>>> import numpy as np
>>> np.set_printoptions(precision=2, suppress=True, linewidth=120)
>>> def rd(a):
...     return np.round(a, 2) + 0
... 
>>> Q, _ = np.linalg.qr(np.array([[0.0, -2.1, -0.5, 0.7, 1.5],
...     [-0.1, 0.3, -1.4, 0.9, -2.4],
...     [-0.2, 1.2, -0.9, -0.8, 0.1],
...     [0.6, -0.2, -0.4, -1.8, 0.1],
...     [0.5, 1.9, -0.7, -1.6, 0.9]]))
>>> ev = np.array([2, -1, -2, 3, 1])
>>> feats = Q @ np.diag(ev) @ Q.T
>>> rd(feats)
array([[-0.58, -0.98,  0.23, -0.45,  0.43],
       [-0.98, -0.22, -1.79, -0.72, -0.29],
       [ 0.23, -1.79,  1.24,  0.37, -1.11],
       [-0.45, -0.72,  0.37,  1.62,  0.46],
       [ 0.43, -0.29, -1.11,  0.46,  0.94]])
>>> ev, V = np.linalg.eigh(feats)
>>> x = np.array([1, -4, 1, -5, 0])
>>> rd(V * np.maximum(ev, 0) @ V.T)
array([[ 0.33, -0.38,  0.29, -0.15,  0.22],
       [-0.38,  0.94, -1.1 , -0.53, -0.02],
       [ 0.29, -1.1 ,  1.79,  0.39, -0.77],
       [-0.15, -0.53,  0.39,  1.72,  0.39],
       [ 0.22, -0.02, -0.77,  0.39,  1.22]])
>>> print((np.sign(V[:, -1].round(6)) == np.sign(V[0, -1].round(6))).astype(int))
[1 0 1 1 0]
>>> rd(x @ feats @ x)
np.float64(32.08)
>>> rd(np.linalg.eigvalsh(feats[1:, 1:]))
array([-1.73,  0.35,  2.  ,  2.96])
>>> ev, V = np.linalg.eigh(feats)
>>> rd(V.T @ V)
array([[1., 0., 0., 0., 0.],
       [0., 1., 0., 0., 0.],
       [0., 0., 1., 0., 0.],
       [0., 0., 0., 1., 0.],
       [0., 0., 0., 0., 1.]])
>>> rd(np.linalg.eigvalsh(feats @ feats))
array([1., 1., 4., 4., 9.])
>>> np.unique(ev.round(6) + 0, return_counts=True)[1]
array([1, 1, 1, 1, 1])
>>> rd(np.linalg.svd(feats, compute_uv=False))
array([3., 2., 2., 1., 1.])
>>> (ev > 1e-8).sum(), (ev < -1e-8).sum()
(np.int64(3), np.int64(2))
>>> ev.sum(), rd(np.trace(feats))
(np.float64(3.0), np.float64(3.0))
>>> rd(V @ np.diag(ev) @ V.T)
array([[-0.58, -0.98,  0.23, -0.45,  0.43],
       [-0.98, -0.22, -1.79, -0.72, -0.29],
       [ 0.23, -1.79,  1.24,  0.37, -1.11],
       [-0.45, -0.72,  0.37,  1.62,  0.46],
       [ 0.43, -0.29, -1.11,  0.46,  0.94]])
>>> J = np.array([[4, 2, 2, 2, 2, 3],
...     [1, 11, 0, 1, 1, 3],
...     [1, 1, 3, 1, 3, 3],
...     [3, 0, 0, 6, 0, 3],
...     [2, 0, 1, 3, 11, 1],
...     [3, 3, 2, 3, 0, 2]])
>>> th = np.radians(138)
>>> r_ = np.eye(6)
>>> r_[2, 2] = r_[4, 4] = np.cos(th)
>>> r_[2, 4], r_[4, 2] = -np.sin(th), np.sin(th)
>>> rd(r_)
array([[ 1.  ,  0.  ,  0.  ,  0.  ,  0.  ,  0.  ],
       [ 0.  ,  1.  ,  0.  ,  0.  ,  0.  ,  0.  ],
       [ 0.  ,  0.  , -0.74,  0.  , -0.67,  0.  ],
       [ 0.  ,  0.  ,  0.  ,  1.  ,  0.  ,  0.  ],
       [ 0.  ,  0.  ,  0.67,  0.  , -0.74,  0.  ],
       [ 0.  ,  0.  ,  0.  ,  0.  ,  0.  ,  1.  ]])
>>> other = J @ r_.T
>>> np.allclose(J @ J.T, other @ other.T)
True
>>> r0 = np.array([-3, -2, -1, 1, 2, 0])
>>> other = J + np.outer(r0, np.eye(6)[1])
>>> print(np.linalg.matrix_rank(other - J))
1
>>> other
array([[ 4., -1.,  2.,  2.,  2.,  3.],
       [ 1.,  9.,  0.,  1.,  1.,  3.],
       [ 1.,  0.,  3.,  1.,  3.,  3.],
       [ 3.,  1.,  0.,  6.,  0.,  3.],
       [ 2.,  2.,  1.,  3., 11.,  1.],
       [ 3.,  3.,  2.,  3.,  0.,  2.]])
>>> print(np.linalg.matrix_rank(np.linalg.inv(other) - np.linalg.inv(J), tol=1e-8))
1
>>> other = np.linalg.inv(J)
>>> print(rd(np.linalg.slogdet(J)[0]))
-1.0
>>> print((np.abs(other) > 1e-9).astype(int))
[[1 1 1 1 1 1]
 [1 1 1 1 1 1]
 [1 1 1 1 1 1]
 [1 1 1 1 1 1]
 [1 1 1 1 1 1]
 [1 1 1 1 1 1]]
>>> rd(J @ other)
array([[1., 0., 0., 0., 0., 0.],
       [0., 1., 0., 0., 0., 0.],
       [0., 0., 1., 0., 0., 0.],
       [0., 0., 0., 1., 0., 0.],
       [0., 0., 0., 0., 1., 0.],
       [0., 0., 0., 0., 0., 1.]])
>>> np.allclose(other, J.T)
False
>>> rd(np.linalg.det(J) * other)
array([[-3921.,   480.,  2652.,   827.,   -54.,   -30.],
       [  705.,  -762.,   411.,   527.,  -171., -1236.],
       [ 2448.,   981., -2025.,  1626.,    18., -4554.],
       [ 3090.,   156.,  -165., -1186.,  -531., -2577.],
       [ -147.,  -147.,   -42.,   196.,  -882.,   651.],
       [-2259.,  -792., -2322., -1878.,  1116.,  5184.]])
>>> rd(np.linalg.det(J) * np.linalg.det(other))
np.float64(1.0)
>>> rd(np.linalg.inv(other))
array([[ 4.,  2.,  2.,  2.,  2.,  3.],
       [ 1., 11.,  0.,  1.,  1.,  3.],
       [ 1.,  1.,  3.,  1.,  3.,  3.],
       [ 3.,  0.,  0.,  6.,  0.,  3.],
       [ 2.,  0.,  1.,  3., 11.,  1.],
       [ 3.,  3.,  2.,  3.,  0.,  2.]])
>>> rd(np.linalg.cond(J))
np.float64(13.56)
